% python3 -q
>>> import numpy as np
>>> import numpy.linalg as la
>>> np.set_printoptions(precision=2, suppress=True, linewidth=100)
>>> def rnd(a):
...     return np.round(a, 2) + 0
... 
>>> data = np.load("sample11.npy")
>>> data
array([[0, 3, 1, 0, 1],
       [4, 0, 0, 0, 0],
       [0, 0, 0, 0, 4],
       [0, 0, 0, 0, 5],
       [0, 0, 0, 0, 3]])
>>> U, s, VT = la.svd(data)
>>> evecs = VT[:(s > 1e-8).sum()]
>>> rng = np.random.default_rng(41)
>>> vec = data[4] + -3 * data[0] + rng.integers(2) * np.eye(5)[1]
>>> vec
array([ 0., -8., -3.,  0.,  0.])
>>> rnd(evecs.T @ evecs)
array([[1. , 0. , 0. , 0. , 0. ],
       [0. , 0.9, 0.3, 0. , 0. ],
       [0. , 0.3, 0.1, 0. , 0. ],
       [0. , 0. , 0. , 0. , 0. ],
       [0. , 0. , 0. , 0. , 1. ]])
>>> la.matrix_rank(np.vstack([data, vec]))
np.int64(4)
>>> np.allclose(evecs.T @ evecs @ vec, vec)
False
>>> rnd(la.norm(vec - evecs.T @ evecs @ vec))
np.float64(0.32)
>>> rnd(np.diag(evecs.T @ evecs))
array([1. , 0.9, 0.1, 0. , 1. ])
>>> K = np.load("x.npy")
>>> K
array([[ 0.46,  0.88,  0.44],
       [ 4.63, -2.71, -2.92],
       [ 2.06, -0.42, -0.8 ],
       [-2.85,  2.05,  2.04]])
>>> U, s, VT = la.svd(K)
>>> np.argmax(s[:-1] / (s[1:] + 1e-6)) + 1
np.int64(2)
>>> B = U[:, :2] @ np.diag(s[:2]) @ VT[:2]
>>> la.matrix_rank(K, rtol=0.05)
np.int64(2)
>>> rnd(la.norm(K - B) / la.norm(K))
np.float64(0.0)
>>> r = la.matrix_rank(K)
>>> r
np.int64(2)
>>> ns = la.svd(K)[2][r:].T
>>> [int(la.matrix_rank(K[:i])) for i in range(1, len(K) + 1)]
[1, 2, 2, 2]
>>> np.allclose(K @ ns, 0)
True
>>> ns.shape
(3, 1)
>>> rnd(ns[:, 0] / ns[np.abs(ns[:, 0]).round(6).argmax(), 0])
array([ 0.26, -0.64,  1.  ])
>>> rnd(K @ ns)
array([[0.],
       [0.],
       [0.],
       [0.]])
>>> [int(la.matrix_rank(K[:, :j + 1])) for j in range(3)]
[1, 2, 2]
>>> rnd(ns @ ns.T)
array([[ 0.05, -0.11,  0.18],
       [-0.11,  0.27, -0.43],
       [ 0.18, -0.43,  0.68]])
>>> r0, r1 = K[0], K[1]
>>> rnd(r0 @ r1)
np.float64(-1.54)
>>> pr = (r0 @ r1) / (r0 @ r0) * r0
>>> rnd(np.outer(r0, r1))
array([[ 2.13, -1.25, -1.34],
       [ 4.07, -2.38, -2.57],
       [ 2.04, -1.19, -1.28]])
>>> rnd(la.norm(r0 + r1) ** 2 + la.norm(r0 - r1) ** 2)
np.float64(76.97)
>>> W = np.array([[0, 9], [0, 9], [5, 8]])
>>> c = np.array([2, 3])
>>> H = np.maximum(K @ W + c, 0)
>>> rnd(H)
array([[ 4.2 , 18.58],
       [ 0.  ,  0.  ],
       [ 0.  , 11.36],
       [12.2 , 12.12]])
>>> la.matrix_rank(H)
np.int64(2)
>>> Z = np.array([[-2, -2], [-1, 2]])
>>> (H @ Z).round(6).argmax(axis=1)
array([1, 0, 1, 1])
>>> E = np.load("case4.npy")
>>> E
array([[-1, -1,  0],
       [ 3, -3,  3],
       [ 3, -1,  0]])
>>> np.unravel_index(np.abs(E).argmax(), E.shape)
(np.int64(1), np.int64(0))
>>> E.sum(axis=0)
array([ 5, -5,  3])
>>> np.abs(E).max()
np.int64(3)
>>> rnd(la.svd(E, compute_uv=False))
array([5.76, 2.21, 0.94])
>>> la.matrix_rank(E)
np.int64(3)
>>> rnd(E.mean(axis=0))
array([ 1.67, -1.67,  1.  ])
>>> rnd(la.norm(E))
np.float64(6.24)
>>> np.diff(E, axis=0)
array([[ 4, -2,  3],
       [ 0,  2, -3]])
>>> E.sum(axis=1)
array([-2,  3,  2])
>>> B = la.inv(E)
>>> (np.abs(B) > 1e-9).astype(int)
array([[1, 0, 1],
       [1, 0, 1],
       [1, 1, 1]])
>>> rnd(B)
array([[-0.25,  0.  ,  0.25],
       [-0.75,  0.  , -0.25],
       [-0.5 ,  0.33, -0.5 ]])
>>> rnd(la.det(E) * la.det(B))
np.float64(1.0)
>>> rnd(la.inv(B))
array([[-1., -1.,  0.],
       [ 3., -3.,  3.],
       [ 3., -1.,  0.]])
>>> rnd(la.cond(E))
np.float64(6.12)
>>> rnd(la.slogdet(E)[0])
np.float64(-1.0)
>>> hat = np.triu(np.array([[3, 0, 1], [1, 0, 1], [0, 1, 1]]), 1) + np.eye(3)
>>> B = hat @ E @ la.inv(hat)
>>> hat @ E - E @ hat
array([[ 3., -1.,  2.],
       [ 3., -1.,  0.],
       [ 0.,  0., -2.]])
>>> rnd(np.poly(B))
array([ 1.,  4.,  9., 12.])
>>> rnd(la.det(B))
np.float64(-12.0)
>>> la.matrix_rank(B)
np.int64(3)
>>> U, s, VT = la.svd(K)
>>> evecs = VT[:(s > 1e-8).sum()]
>>> vec = K[3] + 4 * K[1] + rng.integers(2) * np.eye(3)[2]
>>> vec
array([15.67, -8.79, -8.64])
>>> rnd(np.diag(evecs.T @ evecs))
array([0.95, 0.73, 0.32])
>>> la.matrix_rank(np.vstack([K, vec]))
np.int64(3)
>>> np.allclose(evecs.T @ evecs @ vec, vec)
False
>>> rnd(evecs.T @ evecs)
array([[ 0.95,  0.11, -0.18],
       [ 0.11,  0.73,  0.43],
       [-0.18,  0.43,  0.32]])
>>> J = 0.2 ** np.abs(np.subtract.outer(np.arange(3), np.arange(3)))
>>> rnd(J)
array([[1.  , 0.2 , 0.04],
       [0.2 , 1.  , 0.2 ],
       [0.04, 0.2 , 1.  ]])
>>> U, s, VT = la.svd(data)
>>> np.argmax(s[:-1] / (s[1:] + 1e-6)) + 1
np.int64(3)
>>> rnd(s)
array([7.16, 4.  , 3.12, 0.  , 0.  ])
>>> B = U[:, :3] @ np.diag(s[:3]) @ VT[:3]
>>> rnd(B)
array([[0., 3., 1., 0., 1.],
       [4., 0., 0., 0., 0.],
       [0., 0., 0., 0., 4.],
       [0., 0., 0., 0., 5.],
       [0., 0., 0., 0., 3.]])
>>> rnd(np.abs(data - B).max())
np.float64(0.0)
>>> rnd(la.norm(data - B) / la.norm(data))
np.float64(0.0)
>>> B = np.array([[-3, 0], [-5, 1], [1, 1], [-3, -1]])
>>> Z = np.array([[-1, 5, 1, 2, 3], [-3, 7, -2, -1, 7]])
>>> feats = B @ Z + 0.3 * rng.normal(size=(4, 5))
>>> rnd(feats)
array([[  3.08, -15.  ,  -2.85,  -6.4 ,  -8.67],
       [  2.03, -18.35,  -7.41, -11.39,  -8.22],
       [ -3.64,  12.27,  -1.16,   0.84,  10.58],
       [  6.27, -22.24,  -1.04,  -5.13, -15.95]])
>>> U, s, VT = la.svd(feats)
>>> np.argmax(s[:-1] / (s[1:] + 1e-6)) + 1
np.int64(2)
>>> B = U[:, :2] @ np.diag(s[:2]) @ VT[:2]
>>> rnd(la.norm(feats - B) / la.norm(feats))
np.float64(0.02)
>>> la.matrix_rank(B)
np.int64(2)
>>> U, s, VT = la.svd(feats, full_matrices=False)
>>> rnd(U.T @ feats @ VT.T)
array([[43.97,  0.  ,  0.  ,  0.  ],
       [ 0.  , 10.54,  0.  ,  0.  ],
       [ 0.  ,  0.  ,  0.67,  0.  ],
       [ 0.  ,  0.  ,  0.  ,  0.34]])
>>> np.abs(U[:, 0]).round(6).argmax()
np.int64(3)
>>> rnd(s / s[0])
array([1.  , 0.24, 0.02, 0.01])
>>> U.shape, s.shape, VT.shape
((4, 4), (4,), (4, 5))
>>> rnd(np.cumsum(s ** 2) / np.sum(s ** 2))
array([0.95, 1.  , 1.  , 1.  ])
>>> rnd(np.abs(VT[0]))
array([0.18, 0.79, 0.12, 0.28, 0.5 ])
>>> rnd(U.T @ U)
array([[1., 0., 0., 0.],
       [0., 1., 0., 0.],
       [0., 0., 1., 0.],
       [0., 0., 0., 1.]])
>>> rnd(VT @ VT.T)
array([[1., 0., 0., 0.],
       [0., 1., 0., 0.],
       [0., 0., 1., 0.],
       [0., 0., 0., 1.]])
>>> feats.shape
(4, 5)
>>> rnd(feats.mean(axis=0))
array([  1.93, -10.83,  -3.12,  -5.52,  -5.56])
>>> rnd(feats.sum(axis=1))
array([-29.84, -43.34,  18.88, -38.1 ])
>>> rnd(feats.sum(axis=0))
array([  7.73, -43.33, -12.47, -22.08, -22.26])
>>> rnd(np.abs(feats).max())
np.float64(22.24)
>>> la.cond(feats) > 100
np.True_
>>> B = feats / la.norm(feats, axis=1, keepdims=True)
>>> G = B @ B.T
>>> (np.abs(G) > 0.9).astype(int)
array([[1, 1, 1, 1],
       [1, 1, 0, 0],
       [1, 0, 1, 1],
       [1, 0, 1, 1]])
>>> rnd(la.norm(B, axis=1))
array([1., 1., 1., 1.])
>>> rnd(G[3])
array([ 0.97,  0.89, -0.98,  1.  ])
>>> rnd(G)
array([[ 1.  ,  0.97, -0.92,  0.97],
       [ 0.97,  1.  , -0.79,  0.89],
       [-0.92, -0.79,  1.  , -0.98],
       [ 0.97,  0.89, -0.98,  1.  ]])
>>> X = np.array([[34.0, -22.0, -25.0, -11.0],
...     [0.0, -2.0, 0.0, 0.0],
...     [84.0, -50.0, -58.0, -22.0],
...     [-84.0, 50.0, 53.0, 17.0]])
>>> z = rng.permutation(4)
>>> z
array([0, 1, 2, 3])
>>> B = X[z][:, z]
>>> rnd(np.sort(np.abs(la.eigvals(B))))
array([2., 5., 6., 8.])
>>> np.allclose(B, X)
True
>>> np.diag(B)
array([ 34.,  -2., -58.,  17.])
